>>> import numpy as np
>>> from numpy import linalg as LA
>>> np.set_printoptions(suppress=True, linewidth=100)
>>> rd = lambda a: np.round(a, 2) + 0
>>> data = np.loadtxt("run8.csv", delimiter=",")
>>> print(rd(data))
[[-0.56  0.05  0.03 -0.13 -0.16 -0.44  0.66]
 [-0.67 -0.34  0.3  -0.19  0.04  0.04 -0.56]
 [-0.21  0.46 -0.56 -0.59  0.11  0.24 -0.12]
 [ 0.26  0.43  0.51 -0.4  -0.46 -0.28 -0.21]
 [-0.31  0.51 -0.19  0.66 -0.27 -0.11 -0.3 ]
 [ 0.15 -0.46 -0.54 -0.11 -0.48 -0.42 -0.23]
 [-0.1  -0.13  0.04  0.01 -0.66  0.69  0.22]]
>>> # columns are unit length and at right angles
>>> print(rd(data.T @ data))
[[1. 0. 0. 0. 0. 0. 0.]
 [0. 1. 0. 0. 0. 0. 0.]
 [0. 0. 1. 0. 0. 0. 0.]
 [0. 0. 0. 1. 0. 0. 0.]
 [0. 0. 0. 0. 1. 0. 0.]
 [0. 0. 0. 0. 0. 1. 0.]
 [0. 0. 0. 0. 0. 0. 1.]]
>>> print(rd(data @ data.T))
[[1. 0. 0. 0. 0. 0. 0.]
 [0. 1. 0. 0. 0. 0. 0.]
 [0. 0. 1. 0. 0. 0. 0.]
 [0. 0. 0. 1. 0. 0. 0.]
 [0. 0. 0. 0. 1. 0. 0.]
 [0. 0. 0. 0. 0. 1. 0.]
 [0. 0. 0. 0. 0. 0. 1.]]
>>> x = np.array([-3, -1, 2, 0, -2, 1, -3])
>>> print(rd(np.sort(np.abs(np.degrees(np.angle(LA.eigvals(data)))))))
[  0.   100.42 100.42 122.35 122.35 161.8  161.8 ]
>>> print([p for p in range(1, 25) if np.allclose(LA.matrix_power(data, p), np.eye(7))])
[]
>>> print(rd(LA.inv(data)))
[[-0.56 -0.67 -0.21  0.26 -0.31  0.15 -0.1 ]
 [ 0.05 -0.34  0.46  0.43  0.51 -0.46 -0.13]
 [ 0.03  0.3  -0.56  0.51 -0.19 -0.54  0.04]
 [-0.13 -0.19 -0.59 -0.4   0.66 -0.11  0.01]
 [-0.16  0.04  0.11 -0.46 -0.27 -0.48 -0.66]
 [-0.44  0.04  0.24 -0.28 -0.11 -0.42  0.69]
 [ 0.66 -0.56 -0.12 -0.21 -0.3  -0.23  0.22]]
>>> print(rd(LA.det(data)))
1.0
>>> print(rd(LA.norm(x)), rd(LA.norm(data @ x)))
5.29 5.29
>>> print(7 - LA.matrix_rank(data - np.eye(7), tol=1e-8))
1
>>> print(rd(np.abs(LA.eigvals(data))))
[1. 1. 1. 1. 1. 1. 1.]
>>> x = np.array([-1, 0, -3, -3, -2, 2, 1])
>>> a = np.maximum(data @ x, 0)
>>> print(rd(a))
[0.99 0.   3.78 0.   0.   1.7  2.9 ]
>>> print(np.flatnonzero(a > 1e-9))
[0 2 5 6]
>>> print(rd(np.maximum(data @ (3 * x), 0)))
[ 2.97  0.   11.35  0.    0.    5.1   8.7 ]
>>> print(rd(np.sort(np.abs(LA.eigvals(data)))))
[1. 1. 1. 1. 1. 1. 1.]
>>> print(rd(np.trace(data)))
-2.33
>>> print(np.allclose(data @ data.T, data.T @ data))
True
>>> F = np.array([[-2, -3, -2, 0, -2, -2, -1, -3, -1, -1, -3, 0],
...     [-6, -9, -6, 0, -6, -6, -3, -9, -3, -3, -9, 0],
...     [6, 9, 6, 0, 6, 6, 3, 9, 3, 3, 9, 0],
...     [2, 3, 2, 0, 2, 2, 1, 3, 1, 1, 3, 0]])
>>> th = np.radians(60)
>>> Rm = np.eye(12)
>>> Rm[2, 2] = Rm[1, 1] = np.cos(th)
>>> Rm[2, 1], Rm[1, 2] = -np.sin(th), np.sin(th)
>>> print(rd(Rm))
[[ 1.    0.    0.    0.    0.    0.    0.    0.    0.    0.    0.    0.  ]
 [ 0.    0.5   0.87  0.    0.    0.    0.    0.    0.    0.    0.    0.  ]
 [ 0.   -0.87  0.5   0.    0.    0.    0.    0.    0.    0.    0.    0.  ]
 [ 0.    0.    0.    1.    0.    0.    0.    0.    0.    0.    0.    0.  ]
 [ 0.    0.    0.    0.    1.    0.    0.    0.    0.    0.    0.    0.  ]
 [ 0.    0.    0.    0.    0.    1.    0.    0.    0.    0.    0.    0.  ]
 [ 0.    0.    0.    0.    0.    0.    1.    0.    0.    0.    0.    0.  ]
 [ 0.    0.    0.    0.    0.    0.    0.    1.    0.    0.    0.    0.  ]
 [ 0.    0.    0.    0.    0.    0.    0.    0.    1.    0.    0.    0.  ]
 [ 0.    0.    0.    0.    0.    0.    0.    0.    0.    1.    0.    0.  ]
 [ 0.    0.    0.    0.    0.    0.    0.    0.    0.    0.    1.    0.  ]
 [ 0.    0.    0.    0.    0.    0.    0.    0.    0.    0.    0.    1.  ]]
>>> A2 = F @ Rm.T
>>> print(rd(LA.det(Rm)), np.trace(Rm))
1.0 11.0
>>> print(rd(LA.svd(F, compute_uv=False)), rd(LA.svd(A2, compute_uv=False)))
[30.33  0.    0.    0.  ] [30.33  0.    0.    0.  ]
>>> x = np.array([-3, -1, -3, 3, 2, 2, 0, 0, -2, -2, 0, -1])
>>> y = Rm @ x
>>> b, lr = np.zeros(12), 1 / LA.norm(Rm, 2) ** 2
>>> for i in range(4):
...     b -= lr * Rm.T @ (Rm @ b - y)
...     if i % 1 == 0: print(i, round(LA.norm(Rm @ b - y), 2))
... 
0 0.0
1 0.0
2 0.0
3 0.0
>>> print(b)
[-3. -1. -3.  3.  2.  2.  0.  0. -2. -2.  0. -1.]
